$ python -q
>>> import numpy as np
>>> np.set_printoptions(precision=2, suppress=True, linewidth=200)
>>> E = np.array([[1, 1, 1, 1, -1, -1, -1, -1],
...     [1, 1, -1, -1, 1, 1, -1, -1],
...     [1, -1, 1, -1, 1, -1, 1, -1]])
>>> print(np.diff(E, axis=0))
[[ 0  0 -2 -2  2  2  0  0]
 [ 0 -2  2  0  0 -2  2  0]]
>>> print(E.sum(axis=1))
[0 0 0]
>>> print(np.linalg.matrix_rank(E))
3
>>> print(np.unravel_index(np.abs(E).argmax(), E.shape))
(np.int64(0), np.int64(0))
>>> print(np.count_nonzero(E))
24
>>> print(E - E[0])
[[ 0  0  0  0  0  0  0  0]
 [ 0  0 -2 -2  2  2  0  0]
 [ 0 -2  0 -2  2  0  2  0]]
>>> u = np.array([-3, -3])
>>> print(np.convolve(E[0], u))
[-3 -6 -6 -6  0  6  6  6  3]
>>> print(np.cross(E[0, :3], E[1, :3]))
[-2  2  0]
>>> Z = np.array([[0, 2, -2], [1, -2, 1], [-3, 0, 2]])
>>> rng = np.random.default_rng(8220)
>>> F = (rng.random((16, 3)) < 0.25) @ Z
>>> print(F)
[[ 0  0  0]
 [ 1 -2  1]
 [-3  0  2]
 [ 0  0  0]
 [-2  0  1]
 [ 0  0  0]
 [ 0  0  0]
 [-2  0  1]
 [ 0  2 -2]
 [ 0  0  0]
 [ 0  0  0]
 [-2  0  1]
 [ 0  2 -2]
 [ 0  0  0]
 [ 0  0  0]
 [-3  0  2]]
>>> Uu, sigma, Vt = np.linalg.svd(F)
>>> print(sigma)
[6.63 4.35 0.37]
>>> A2 = Uu[:, :2] @ np.diag(sigma[:2]) @ Vt[:2]
>>> print(np.linalg.matrix_rank(F, rtol=0.05))
3
>>> print(A2.round(2) + 0)
[[ 0.    0.    0.  ]
 [ 1.08 -1.88  1.12]
 [-3.04 -0.07  1.93]
 [ 0.    0.    0.  ]
 [-1.94  0.09  1.1 ]
 [ 0.    0.    0.  ]
 [ 0.    0.    0.  ]
 [-1.94  0.09  1.1 ]
 [ 0.03  2.05 -1.95]
 [ 0.    0.    0.  ]
 [ 0.    0.    0.  ]
 [-1.94  0.09  1.1 ]
 [ 0.03  2.05 -1.95]
 [ 0.    0.    0.  ]
 [ 0.    0.    0.  ]
 [-3.04 -0.07  1.93]]
>>> vec = np.array([0, 3, -2])
>>> a = np.maximum(F @ vec, 0)
>>> print(np.flatnonzero(a > 1e-9))
[ 8 12]
>>> print(np.tanh(F @ vec))
[ 0.   -1.   -1.    0.   -0.96  0.    0.   -0.96  1.    0.    0.   -0.96  1.    0.    0.   -1.  ]
>>> print(F.T @ a)
[  0  40 -40]
>>> print(np.maximum(F @ vec, 0) - np.maximum(-F @ vec, 0))
[ 0 -8 -4  0 -2  0  0 -2 10  0  0 -2 10  0  0 -4]
>>> z = F[:, 1] > np.median(F[:, 1])
>>> u = F[z].mean(axis=0) - F[~z].mean(axis=0)
>>> print(np.argsort(-np.abs(u).round(6), kind="stable"))
[2 1 0]
>>> print(((F - F.mean(axis=0)) @ u > 0).astype(int))
[1 0 0 1 0 1 1 0 1 1 1 0 1 1 1 0]
>>> print((((F - F.mean(axis=0)) @ u > 0) == z).mean())
0.5
>>> mat = np.load("block4.npy")
>>> print(mat)
[[-0.99  0.16]
 [ 0.16  0.99]]
>>> gram = mat.T @ mat
>>> print(np.diag(gram))
[1. 1.]
>>> print(gram.round(2) + 0)
[[1. 0.]
 [0. 1.]]
>>> print(np.linalg.svd(mat, compute_uv=False) ** 2)
[1. 1.]
>>> feats = np.loadtxt("case3.csv", delimiter=",")
>>> print(feats)
[[-2. -2. -4.  0.  0.  0.]
 [ 0. -4. -2.  0.  0.  0.]
 [-2.  0.  0.  0.  0.  0.]
 [ 1.  1.  2.  0.  0.  0.]
 [ 0.  2.  1.  0.  0.  0.]
 [ 1.  0.  0.  0.  0.  0.]]
>>> # column 4 repeats column 3
>>> Uu, sigma, Vt = np.linalg.svd(feats)
>>> evecs = Vt[:(sigma > 1e-8).sum()]
>>> vec = feats[0] + 3 * feats[5] + rng.integers(2) * np.eye(6)[4]
>>> print(vec)
[ 1. -2. -4.  0.  1.  0.]
>>> print(np.round(evecs.T @ evecs, 2) + 0)
[[1. 0. 0. 0. 0. 0.]
 [0. 1. 0. 0. 0. 0.]
 [0. 0. 1. 0. 0. 0.]
 [0. 0. 0. 0. 0. 0.]
 [0. 0. 0. 0. 0. 0.]
 [0. 0. 0. 0. 0. 0.]]
